In [1]: import numpy as np

In [2]: from numpy import linalg as LA

In [3]: np.set_printoptions(precision=2, suppress=True, linewidth=120)

In [4]: feats = np.load("sample5.npy")

In [5]: feats
Out[5]: 
array([[ 0, -5, -5,  0],
       [ 5,  0,  0, -5],
       [ 5,  0,  0,  3],
       [ 0,  5, -3,  0]])

In [6]: # skew, so no eigenvalue has a real part

In [7]: round(LA.det(2 * feats), 2), round(float(LA.det(feats)), 2)
Out[7]: (np.float64(25600.0), 1600.0)

In [8]: print(np.round(np.poly(feats), 2) + 0)
[   1.    0.   84.    0. 1600.]

In [9]: round(LA.det(feats.T), 2)
Out[9]: np.float64(1600.0)

In [10]: np.round(LA.eigvals(feats).sum().real, 2)
Out[10]: np.float64(0.0)

In [11]: print(np.einsum("ii->", feats))
0

In [12]: X = np.load("x.npy")

In [13]: print(X)
[[ 0.93 -0.84 -0.35  0.79 -0.96 -0.75]
 [-0.84 -1.   -0.85 -0.75 -1.   -0.56]
 [-0.95  0.52  0.19 -0.84  0.91  0.72]
 [-0.89 -0.97 -0.52 -0.77 -0.78  0.07]
 [ 0.22 -0.92 -0.43  0.09 -0.91 -0.45]
 [ 0.97  0.9   0.37  0.9   0.15 -0.45]
 [ 0.41  0.99  0.64  0.37  0.97  0.45]
 [-0.87 -0.95 -0.48 -0.74 -0.74  0.07]
 [ 0.   -0.69 -0.24 -0.03 -0.64 -0.21]
 [-0.98 -1.   -0.71 -0.93 -0.92  0.14]
 [ 0.58  0.24  0.06  0.42 -0.15 -0.21]
 [ 0.95  0.49  0.13  0.85 -0.5  -0.56]
 [ 0.99  0.64  0.18  0.96 -0.72 -0.75]
 [ 0.89 -0.63 -0.23  0.73 -0.9  -0.65]
 [-0.84  0.49  0.17 -0.66  0.82  0.56]
 [-0.87 -1.   -0.73 -0.76 -0.98 -0.27]
 [-0.89  0.86  0.37 -0.72  0.96  0.72]
 [ 0.87  0.97  0.54  0.74  0.83  0.  ]
 [ 0.22  0.08  0.02  0.15 -0.05 -0.07]
 [ 0.76 -0.72 -0.26  0.56 -0.87 -0.56]
 [-0.99 -0.99 -0.62 -0.95 -0.72  0.4 ]
 [-0.41  0.12  0.04 -0.28  0.34  0.21]
 [ 0.22 -0.87 -0.36  0.1  -0.86 -0.4 ]
 [-0.22 -0.35 -0.1  -0.16 -0.2   0.  ]
 [-0.99 -1.   -0.77 -0.97 -0.94  0.27]
 [ 0.98  1.    0.87  0.95  0.99  0.21]
 [-0.11  0.1   0.03 -0.07  0.15  0.07]
 [ 0.32 -0.29 -0.09  0.21 -0.42 -0.21]
 [ 0.99  1.    0.73  0.96  0.91 -0.27]
 [-0.91 -0.96 -0.49 -0.8  -0.72  0.14]
 [-0.94 -0.97 -0.51 -0.85 -0.69  0.21]]

In [14]: Xs = (X - X.mean(axis=0)) / X.std(axis=0)

In [15]: Xs.std(axis=0)
Out[15]: array([1., 1., 1., 1., 1., 1.])

In [16]: np.argwhere(np.abs(Xs) > 2)
Out[16]: array([[25,  2]])

In [17]: beta = LA.lstsq(np.delete(Xs, 4, axis=1), Xs[:, 4])[0]

In [18]: beta
Out[18]: array([ 0.89,  0.07,  1.28, -1.56, -0.06])

In [19]: print(round(float(1 - np.var(Xs[:, 4] - np.delete(Xs, 4, axis=1) @ beta)), 2))
0.96

In [20]: A2 = np.array([[-0.5, -1.6],
    ...:     [-0.5, 0.5],
    ...:     [-0.5, 0.0],
    ...:     [-1.4, 0.9],
    ...:     [1.4, 1.0],
    ...:     [-0.9, 0.3],
    ...:     [-0.3, 0.3],
    ...:     [0.1, 1.2]])

In [21]: cent = np.array([[2.0, 0.8, -0.6, -0.3, 1.5, -0.5, 0.1, 0.0],
    ...:     [0.0, 0.9, 0.2, -0.3, 0.4, -0.7, 2.1, 0.3]])

In [22]: M = A2 @ cent

In [23]: print(M.round(2) + 0)
[[-1.   -1.84 -0.02  0.63 -1.39  1.37 -3.41 -0.48]
 [-1.    0.05  0.4   0.   -0.55 -0.1   1.    0.15]
 [-1.   -0.4   0.3   0.15 -0.75  0.25 -0.05  0.  ]
 [-2.8  -0.31  1.02  0.15 -1.74  0.07  1.75  0.27]
 [ 2.8   2.02 -0.64 -0.72  2.5  -1.4   2.24  0.3 ]
 [-1.8  -0.45  0.6   0.18 -1.23  0.24  0.54  0.09]
 [-0.6   0.03  0.24  0.   -0.33 -0.06  0.6   0.09]
 [ 0.2   1.16  0.18 -0.39  0.63 -0.89  2.53  0.36]]

In [24]: labels = X[:, 5] > np.median(X[:, 5])

In [25]: u = X[labels].mean(axis=0) - X[~labels].mean(axis=0)

In [26]: ((X - X.mean(axis=0)) @ u > 0).astype(int)
Out[26]: array([0, 1, 1, 1, 0, 0, 0, 1, 0, 1, 0, 0, 0, 0, 1, 1, 1, 0, 0, 0, 1, 1, 0, 1, 1, 0, 1, 0, 0, 1, 1])
